>>> import numpy as np
>>> import numpy.linalg as la
>>> np.set_printoptions(precision=2, suppress=True, linewidth=200, floatmode="fixed")
>>> rd = lambda a: np.round(a, 2) + 0
>>> data = np.loadtxt("x.csv", delimiter=",")
>>> data
array([[ 3.00,  3.00,  3.00,  3.00],
       [ 3.00,  6.00,  6.00,  6.00],
       [ 3.00,  6.00,  9.00,  9.00],
       [ 3.00,  6.00,  9.00, 12.00]])
>>> # symmetric
>>> vec = np.ones(4)
>>> for _ in range(6):
...     vec = data @ vec
...     vec /= la.norm(vec)
...     print(round(vec @ data @ vec, 2))
... 
24.84
24.87
24.87
24.87
24.87
24.87
>>> rd(vec)
array([0.23, 0.43, 0.58, 0.66])
>>> vec = np.array([0, 2, 2, 0])
>>> y = data @ vec
>>> beta, lr = np.zeros(4), 1 / la.norm(data, 2) ** 2
>>> for i in range(8):
...     beta -= lr * data.T @ (data @ beta - y)
...     if i % 2 == 0: print(i, round(la.norm(data @ beta - y), 2))
... 
0 3.99
2 3.9
4 3.81
6 3.73
>>> rd(la.cond(data))
np.float64(29.28)
>>> rng = np.random.default_rng(19)
>>> labels = rng.permutation(4)
>>> labels
array([3, 1, 0, 2])
>>> B = data[labels][:, labels]
>>> B
array([[12.00,  6.00,  3.00,  9.00],
       [ 6.00,  6.00,  3.00,  6.00],
       [ 3.00,  3.00,  3.00,  3.00],
       [ 9.00,  6.00,  3.00,  9.00]])
>>> np.allclose(B, data)
False
>>> B = np.array([[1, 3], [-1, -1], [2, 3], [0, -2]])
>>> data @ B
array([[ 6.00,  9.00],
       [ 9.00,  9.00],
       [15.00, 12.00],
       [15.00,  6.00]])
>>> la.matrix_rank(data @ B)
np.int64(2)
>>> np.einsum("ij,ij->i", data, data)
array([ 36.00, 117.00, 207.00, 270.00])
>>> np.vstack([data, B.T]).shape
(6, 4)
>>> B.T @ data.T
array([[ 6.00,  9.00, 15.00, 15.00],
       [ 9.00,  9.00, 12.00,  6.00]])
>>> la.matrix_rank(np.vstack([data, B.T]))
np.int64(4)
>>> np.einsum("ik,kj->ij", data, B)
array([[ 6.00,  9.00],
       [ 9.00,  9.00],
       [15.00, 12.00],
       [15.00,  6.00]])
